% python3 -q
>>> import numpy as np
>>> np.set_printoptions(precision=2, suppress=True, linewidth=160)
>>> def tidy(a):
...     return np.round(a, 2) + 0
... 
>>> K = np.load("sample19.npy")
>>> K
array([[-0.6,  0.9,  0.8],
       [-0.6,  0.5,  1.6],
       [ 0.9,  0.6, -1.3],
       [ 2. ,  0.5, -0.2]])
>>> vec = np.array([2, 2, 1])
>>> y = K @ vec
>>> c, lr = np.zeros(3), 1 / np.linalg.norm(K, 2) ** 2
>>> for i in range(8):
...     c -= lr * K.T @ (K @ c - y)
...     if i % 2 == 0: print(i, round(np.linalg.norm(K @ c - y), 2))
... 
0 3.17
2 1.34
4 0.58
6 0.27
>>> tidy(np.linalg.cond(K))
np.float64(2.94)
>>> print(tidy(c))
[2.   1.85 1.  ]
>>> M2 = np.c_[K[:, :2] @ np.array([[2, 2], [4, 2]]), np.array([-3, 1, 2, -2])]
>>> tidy(M2)
array([[ 2.4,  0.6, -3. ],
       [ 0.8, -0.2,  1. ],
       [ 4.2,  3. ,  2. ],
       [ 6. ,  5. , -2. ]])
>>> tidy(np.linalg.norm(np.linalg.qr(K)[0].T @ M2, axis=0) ** 2 / ((M2 ** 2).sum(axis=0) + 1e-12))
array([1.  , 1.  , 0.25])
>>> print(tidy(np.linalg.lstsq(K, M2[:, 0])[0]))
[2. 4. 0.]
>>> np.linalg.matrix_rank(M2)
np.int64(3)
>>> vec = np.array([1, -2, -3])
>>> y = K @ vec
>>> tidy(np.linalg.lstsq(K, y)[0])
array([ 1., -2., -3.])
>>> tidy(y)
array([-4.8, -6.4,  3.6,  1.6])
>>> tidy(np.linalg.pinv(K) @ K)
array([[1., 0., 0.],
       [0., 1., 0.],
       [0., 0., 1.]])
>>> rng = np.random.default_rng(6814)
>>> y = y + 0.02 * rng.normal(size=4)
>>> print(tidy(y))
[-4.77 -6.39  3.59  1.58]
>>> c, *_ = np.linalg.lstsq(K, y)
>>> tidy(np.linalg.norm(y - K @ c))
np.float64(0.01)
>>> tidy(K.T @ (y - K @ c))
array([0., 0., 0.])
